>>> import numpy as np
>>> from numpy import linalg as LA
>>> np.set_printoptions(precision=2, suppress=True, linewidth=140)
>>> arr = np.load("x.npy")
>>> arr
array([[-2, -2,  1,  3,  3, -2],
       [ 0,  2, -3,  3,  3,  1],
       [ 2,  3,  2, -1,  2, -3],
       [-1, -2, -1, -3, -3,  1],
       [ 0, -2,  2, -2, -3, -3],
       [-2,  2, -5,  9,  9,  0]])
>>> LA.norm(arr, axis=1).argmax()
np.int64(5)
>>> round(LA.norm(arr[2], 1), 2), round(float(LA.norm(arr[2], np.inf)), 2)
(np.float64(13.0), 3.0)
>>> np.round(LA.norm(arr) ** 2 / LA.norm(arr, 2) ** 2, 2)
np.float64(1.29)
>>> LA.norm(arr, axis=0)
array([ 3.61,  5.39,  6.63, 10.63, 11.  ,  4.9 ])
>>> np.round(LA.norm(arr, "nuc"), 2)
np.float64(31.55)
>>> round(float(LA.norm(arr, 1)), 2), round(LA.norm(arr, np.inf), 2)
(23.0, np.float64(27.0))
>>> Uu, sig, Vh = LA.svd(arr)
>>> V = Vh[:(sig > 1e-8).sum()]
>>> rng = np.random.default_rng(588756)
>>> vec = arr[0] + -1 * arr[4] + rng.integers(2) * np.eye(6)[4]
>>> vec
array([-2.,  0., -1.,  5.,  7.,  1.])
>>> np.round(LA.norm(vec - V.T @ V @ vec), 2)
np.float64(0.29)
>>> np.allclose(V.T @ V @ vec, vec)
False
>>> mat = np.array([[4, 4, 4, 0], [4, 8, 8, 0], [4, 8, 9, 2], [0, 0, 2, 4]])
>>> # equal to its transpose
>>> A2 = mat + rng.integers(-2, 3, (4, 3)) @ rng.integers(-2, 3, (3, 4))
>>> A2
array([[ 3,  2,  1,  3],
       [ 7,  4, 13,  3],
       [ 1, 12,  6, -2],
       [-5, -5, -1,  8]])
>>> np.abs(A2 - mat).sum(axis=1)
array([ 9, 15, 14, 17])
>>> np.round(LA.svd(A2 - mat, compute_uv=False), 2) + 0
array([10.62,  9.4 ,  2.42,  0.  ])
>>> A2 - mat
array([[-1, -2, -3,  3],
       [ 3, -4,  5,  3],
       [-3,  4, -3, -4],
       [-5, -5, -3,  4]])
>>> LA.matrix_power(A2, 4)
array([[   527,   3170,   4894,   2358],
       [ 19441,  44904,  47944,   9630],
       [ 26215,  48543,  58085,  10444],
       [-16601, -29063, -33304,  -5537]])
>>> np.sort(np.abs(LA.eigvals(A2)))
array([ 6.09,  6.09,  7.52, 17.58])
>>> (A2 - A2.T) / 2
array([[ 0. , -2.5,  0. ,  4. ],
       [ 2.5,  0. ,  0.5,  4. ],
       [ 0. , -0.5,  0. , -0.5],
       [-4. , -4. ,  0.5,  0. ]])
>>> A2 @ A2
array([[  9,  11,  32,  37],
       [ 47, 171, 134,  31],
       [103, 132, 195,  11],
       [-91, -82, -84,  36]])
>>> np.round(np.abs(LA.eigvals(A2)).max(), 2)
np.float64(17.58)
>>> np.allclose(A2, A2.T)
False
>>> assert A2 == A2.T
Traceback (most recent call last):
  File "<python-input-31>", line 1, in <module>
    assert A2 == A2.T
           ^^^^^^^^^^
ValueError: The truth value of an array with more than one element is ambiguous. Use a.any() or a.all()
>>> np.argsort(-LA.norm(mat, axis=0).round(6), kind="stable")[:3]
array([2, 1, 0])
>>> np.round(LA.norm(mat, 2) / LA.norm(mat), 2)
np.float64(0.97)
>>> LA.cond(mat) > 100
np.True_
